$ ipython --no-banner

In [1]: import numpy as np

In [2]: from numpy import linalg as LA

In [3]: np.set_printoptions(precision=3, suppress=True, linewidth=200)

In [4]: feats = np.array([[6.0, -1.0, -2.0, 1.0, 2.0, -2.0, 1.0],
   ...:     [-1.0, 6.0, 2.0, -1.0, -2.0, 2.0, -1.0],
   ...:     [-2.0, 2.0, 9.0, -2.0, -4.0, 4.0, -2.0],
   ...:     [1.0, -1.0, -2.0, 6.0, 2.0, -2.0, 1.0],
   ...:     [2.0, -2.0, -4.0, 2.0, 9.0, -4.0, 2.0],
   ...:     [-2.0, 2.0, 4.0, -2.0, -4.0, 9.0, -2.0],
   ...:     [1.0, -1.0, -2.0, 1.0, 2.0, -2.0, 6.0]])

In [5]: t3 = np.stack([feats, 3 * feats, feats[::-1]])

In [6]: LA.norm(t3, axis=(1, 2))
Out[6]: array([24.31 , 72.931, 24.31 ])

In [7]: t3.shape
Out[7]: (3, 7, 7)

In [8]: LA.matrix_rank(t3.reshape(3, -1))
Out[8]: np.int64(2)

In [9]: (t3 @ feats.T).shape
Out[9]: (3, 7, 7)

In [10]: LA.matrix_rank(t3)
Out[10]: array([7, 7, 7])

In [11]: Y = np.array([[0, 0], [2, 0], [2, 3], [2, 3], [1, 2], [0, 3], [1, 2]])

In [12]: LA.matrix_rank(feats @ Y)
Out[12]: np.int64(2)

In [13]: np.vstack([feats, Y.T]).shape
Out[13]: (9, 7)

In [14]: Y @ feats
ValueError: matmul: Input operand 1 has a mismatch in its core dimension 0, with gufunc signature (n?,k),(k,m?)->(n?,m?) (size 7 is different from 2)


In [15]: np.einsum("ik,kj->ij", feats, Y)
Out[15]: 
array([[-1., -3.],
       [11.,  3.],
       [12., 21.],
       [ 9., 12.],
       [ 3.,  4.],
       [ 2., 21.],
       [ 4.,  7.]])

In [16]: np.einsum("ik,kj->ji", feats, Y)
Out[16]: 
array([[-1., 11., 12.,  9.,  3.,  2.,  4.],
       [-3.,  3., 21., 12.,  4., 21.,  7.]])

In [17]: Y.T @ feats.T
Out[17]: 
array([[-1., 11., 12.,  9.,  3.,  2.,  4.],
       [-3.,  3., 21., 12.,  4., 21.,  7.]])

In [18]: rng = np.random.default_rng(28)

In [19]: idx = rng.permutation(7)

In [20]: idx
Out[20]: array([5, 1, 3, 4, 2, 6, 0])

In [21]: Y = feats[idx][:, idx]

In [22]: np.diag(Y)
Out[22]: array([9., 6., 6., 9., 9., 6., 6.])

In [23]: np.sort(np.abs(LA.eigvals(Y)))
Out[23]: array([ 5.,  5.,  5.,  5.,  5.,  5., 21.])

In [24]: np.allclose(Y, feats)
Out[24]: False

In [25]: evals, vecs = LA.eigh(feats)

In [26]: vec = np.array([1, 0, -2, 3, -1, 3, -3])

In [27]: vecs * np.maximum(evals, 0) @ vecs.T
Out[27]: 
array([[ 6., -1., -2.,  1.,  2., -2.,  1.],
       [-1.,  6.,  2., -1., -2.,  2., -1.],
       [-2.,  2.,  9., -2., -4.,  4., -2.],
       [ 1., -1., -2.,  6.,  2., -2.,  1.],
       [ 2., -2., -4.,  2.,  9., -4.,  2.],
       [-2.,  2.,  4., -2., -4.,  9., -2.],
       [ 1., -1., -2.,  1.,  2., -2.,  6.]])

In [28]: vecs * np.sqrt(evals) @ vecs.T
Out[28]: 
array([[ 2.383, -0.147, -0.293,  0.147,  0.293, -0.293,  0.147],
       [-0.147,  2.383,  0.293, -0.147, -0.293,  0.293, -0.147],
       [-0.293,  0.293,  2.823, -0.293, -0.587,  0.587, -0.293],
       [ 0.147, -0.147, -0.293,  2.383,  0.293, -0.293,  0.147],
       [ 0.293, -0.293, -0.587,  0.293,  2.823, -0.587,  0.293],
       [-0.293,  0.293,  0.587, -0.293, -0.587,  2.823, -0.293],
       [ 0.147, -0.147, -0.293,  0.147,  0.293, -0.293,  2.383]])

In [29]: vecs * np.abs(evals) @ vecs.T
Out[29]: 
array([[ 6., -1., -2.,  1.,  2., -2.,  1.],
       [-1.,  6.,  2., -1., -2.,  2., -1.],
       [-2.,  2.,  9., -2., -4.,  4., -2.],
       [ 1., -1., -2.,  6.,  2., -2.,  1.],
       [ 2., -2., -4.,  2.,  9., -4.,  2.],
       [-2.,  2.,  4., -2., -4.,  9., -2.],
       [ 1., -1., -2.,  1.,  2., -2.,  6.]])

In [30]: Y = feats + rng.integers(-2, 3, (7, 1)) @ rng.integers(-2, 3, (1, 7))

In [31]: Y
Out[31]: 
array([[ 8., -2.,  0.,  0.,  2.,  0.,  2.],
       [-5.,  8., -2.,  1., -2., -2., -3.],
       [-6.,  4.,  5.,  0., -4.,  0., -4.],
       [-3.,  1., -6.,  8.,  2., -6., -1.],
       [ 6., -4.,  0.,  0.,  9.,  0.,  4.],
       [-4.,  3.,  2., -1., -4.,  7., -3.],
       [-1.,  0., -4.,  2.,  2., -4.,  5.]])

In [32]: np.round(LA.svd(Y - feats, compute_uv=False), 3) + 0
Out[32]: array([16.882,  0.   ,  0.   ,  0.   ,  0.   ,  0.   ,  0.   ])

In [33]: Y - feats
Out[33]: 
array([[ 2., -1.,  2., -1.,  0.,  2.,  1.],
       [-4.,  2., -4.,  2.,  0., -4., -2.],
       [-4.,  2., -4.,  2.,  0., -4., -2.],
       [-4.,  2., -4.,  2.,  0., -4., -2.],
       [ 4., -2.,  4., -2.,  0.,  4.,  2.],
       [-2.,  1., -2.,  1.,  0., -2., -1.],
       [-2.,  1., -2.,  1.,  0., -2., -1.]])

In [34]: np.abs(Y - feats).sum(axis=1)
Out[34]: array([ 9., 18., 18., 18., 18.,  9.,  9.])

In [35]: F = np.load("x.npy")

In [36]: F
Out[36]: 
array([[-6, -3,  0, -6, -3,  0],
       [-6,  3,  0, -6,  3,  0],
       [ 0, -3,  6,  0, -3,  6],
       [-2, -1,  0,  0,  0,  0],
       [-2,  1,  0,  0,  0,  0],
       [ 0, -1,  2,  0,  0,  0]])

In [37]: q, vecs = LA.qr(F[:, :3])[0], LA.qr(F[:, 3:])[0]

In [38]: s = LA.svd(q.T @ vecs, compute_uv=False)

In [39]: round(LA.norm(q @ q.T - vecs @ vecs.T, 2), 3)
Out[39]: np.float64(0.316)

In [40]: q, Rm = LA.qr(F)

In [41]: Rm.round(3) + 0
Out[41]: 
array([[ 8.944,  0.   ,  0.   ,  8.05 ,  0.   ,  0.   ],
       [ 0.   , -5.477,  3.651,  0.   , -4.93 ,  3.286],
       [ 0.   ,  0.   , -5.164,  0.   ,  0.   , -4.648],
       [ 0.   ,  0.   ,  0.   , -2.683,  0.   ,  0.   ],
       [ 0.   ,  0.   ,  0.   ,  0.   ,  1.643, -1.095],
       [ 0.   ,  0.   ,  0.   ,  0.   ,  0.   , -1.549]])

In [42]: np.round(q.T @ q, 3) + 0
Out[42]: 
array([[1., 0., 0., 0., 0., 0.],
       [0., 1., 0., 0., 0., 0.],
       [0., 0., 1., 0., 0., 0.],
       [0., 0., 0., 1., 0., 0.],
       [0., 0., 0., 0., 1., 0.],
       [0., 0., 0., 0., 0., 1.]])

In [43]: np.allclose(Rm.T @ Rm, F.T @ F)
Out[43]: True

In [44]: np.abs(np.diag(Rm))
Out[44]: array([8.944, 5.477, 5.164, 2.683, 1.643, 1.549])

In [45]: np.trace(q @ q.T)
Out[45]: np.float64(6.0)

In [46]: q.shape, Rm.shape
Out[46]: ((6, 6), (6, 6))
